$ python3 -q
>>> import numpy as np
>>> np.set_printoptions(suppress=True, linewidth=100)
>>> def rnd(a):
...     return np.round(a, 3) + 0
... 
>>> data = np.loadtxt("out6.csv", delimiter=",")
>>> print(data)
[[-5.003 -2.019  0.145]
 [-0.202 -1.266 -0.509]
 [-1.116  1.183 -2.02 ]
 [ 0.809 -3.209  0.776]
 [ 1.157  0.485 -0.241]
 [-5.465 -0.181 -1.337]
 [-0.579  2.871  0.218]
 [ 1.329 -0.309  0.055]
 [-0.123  0.715  0.73 ]
 [ 0.439  2.62   0.927]
 [ 1.466  0.907 -3.722]
 [-3.781  3.679 -1.047]
 [ 2.721  0.6    1.351]
 [ 0.469  0.047 -1.036]
 [ 0.093  0.448  0.251]
 [ 0.157  2.801 -0.264]
 [-1.259  1.329 -0.588]
 [ 1.689 -3.374  1.602]
 [ 3.556 -3.089  0.937]
 [-4.216 -1.47   1.534]
 [ 6.621  0.818 -0.245]
 [ 0.538 -0.464 -3.324]
 [ 0.793 -2.635 -0.073]]
>>> vec = np.array([1, 0, 0])
>>> h = np.maximum(data @ vec, 0)
>>> print(h)
[0.    0.    0.    0.809 1.157 0.    0.    1.329 0.    0.439 1.466 0.    2.721 0.469 0.093 0.157
 0.    1.689 3.556 0.    6.621 0.538 0.793]
>>> out = np.c_[data[:, :1] @ np.array([[2]]), np.array([8, 7, 3, 6, 0, 4, 0, 0, 5, 2, 5, 4, 1, 2, 4, 7, 3, 3, 8, 4, 9, 1, 3])]
>>> print(out)
[[-10.006   8.   ]
 [ -0.404   7.   ]
 [ -2.232   3.   ]
 [  1.618   6.   ]
 [  2.314   0.   ]
 [-10.93    4.   ]
 [ -1.158   0.   ]
 [  2.658   0.   ]
 [ -0.246   5.   ]
 [  0.878   2.   ]
 [  2.932   5.   ]
 [ -7.562   4.   ]
 [  5.442   1.   ]
 [  0.938   2.   ]
 [  0.186   4.   ]
 [  0.314   7.   ]
 [ -2.518   3.   ]
 [  3.378   3.   ]
 [  7.112   8.   ]
 [ -8.432   4.   ]
 [ 13.242   9.   ]
 [  1.076   1.   ]
 [  1.586   3.   ]]
>>> print(rnd(np.linalg.norm(out - data @ np.linalg.lstsq(data, out)[0], axis=0)))
[ 0.    21.903]
>>> gram = out.T @ out
>>> print(np.linalg.matrix_rank(gram))
2
>>> print(rnd(np.trace(gram)), rnd((out ** 2).sum()))
1159.803 1159.803
>>> print(rnd(np.linalg.svd(out, compute_uv=False) ** 2))
[659.991 499.811]
>>> print(rnd(gram))
[[656.803  22.374]
 [ 22.374 503.   ]]
>>> P = data @ np.linalg.solve(data.T @ data, data.T)
>>> print(np.linalg.matrix_rank(np.eye(23) - P))
20
>>> m1 = np.loadtxt("x.csv", delimiter=",")
>>> print(m1)
[[-0.003 -0.013 -0.017]
 [ 0.029 -0.013  0.028]
 [ 2.383  2.    -1.796]
 [ 1.191  1.013 -0.91 ]
 [-0.004  0.014 -0.01 ]
 [ 2.394  2.015 -1.788]
 [ 2.39   2.001 -1.777]
 [ 1.216  1.005 -0.88 ]
 [ 1.179  0.972 -0.893]
 [ 1.208  1.006 -0.936]
 [ 1.195  1.003 -0.897]
 [ 2.388  1.988 -1.838]
 [ 0.007  0.009  0.   ]
 [ 2.404  2.014 -1.805]
 [-0.005 -0.024  0.017]
 [ 2.407  1.986 -1.805]
 [ 1.181  1.005 -0.905]
 [ 1.235  1.    -0.882]
 [ 1.191  0.972 -0.891]]
>>> print(rnd(np.abs(np.linalg.svd(m1)[2][-1])))
[0.453 0.832 0.321]
>>> Z = m1[[0, 5]].astype(float)
>>> for _ in range(6):
...     z = np.linalg.norm(m1[:, None] - Z, axis=-1).argmin(axis=1)
...     Z = np.array([m1[z == j].mean(axis=0) for j in range(2)])
... 
>>> print(z)
[0 0 1 0 0 1 1 0 0 0 0 1 0 1 0 1 0 0 0]
>>> print(rnd(Z[1] - Z[0]))
[ 1.654  1.389 -1.249]
>>> print(rnd(Z))
[[ 0.74   0.611 -0.552]
 [ 2.394  2.001 -1.801]]
>>> print(np.linalg.matrix_rank(m1))
3
>>> print(rnd(m1.mean(axis=0)))
[ 1.262  1.05  -0.947]
>>> print(np.unravel_index(np.abs(m1).argmax(), m1.shape))
(np.int64(15), np.int64(0))
>>> d = np.linalg.norm(m1[:, None] - m1[None], axis=-1)
>>> print(d[9].round(6).argsort(kind="stable")[:4])
[ 9  3 16 10]
>>> print(np.unravel_index(d.round(6).argmax(), d.shape))
(np.int64(13), np.int64(14))
>>> print(rnd(d[:5, :5]))
[[0.    0.055 3.593 1.81  0.028]
 [0.055 0.    3.595 1.812 0.057]
 [3.593 3.595 0.    1.783 3.582]
 [1.81  1.812 1.783 0.    1.799]
 [0.028 0.057 3.582 1.799 0.   ]]
>>> print((d + 1e9 * np.eye(19)).round(6).argmin(axis=1))
[ 4 14  5 16 12  6  5 17 18  3 16 15  4  5  0 13  3  7  8]
>>> print(np.linalg.matrix_rank(d ** 2))
5
>>> print(d.shape)
(19, 19)
>>> vec = np.array([1, -2, 2])
>>> target = m1 @ vec
>>> print(rnd(np.linalg.pinv(m1) @ m1))
[[1. 0. 0.]
 [0. 1. 0.]
 [0. 0. 1.]]
>>> print(rnd(np.linalg.lstsq(m1, target)[0]))
[ 1. -2.  2.]
>>> rng = np.random.default_rng(281)
>>> target = target + 0.3 * rng.normal(size=19)
>>> print(rnd(target))
[ 0.07   0.232 -5.481 -2.029  0.325 -4.995 -4.917 -2.86  -2.705 -2.361 -2.742 -5.177  0.389 -5.049
 -0.563 -5.281 -2.886 -3.054 -3.001]
>>> b, *_ = np.linalg.lstsq(m1, target)
>>> print(rnd(np.linalg.norm(target - m1 @ b)))
1.245
>>> print(rnd(b))
[-7.674  7.091  0.558]
>>> print(b.round())
[-8.  7.  1.]
>>> print([round(float(np.linalg.norm(np.linalg.solve(m1.T @ m1 + lam * np.eye(3), m1.T @ target))), 2) for lam in (0, 1, 10, 100)])
[10.46, 1.43, 1.32, 0.74]
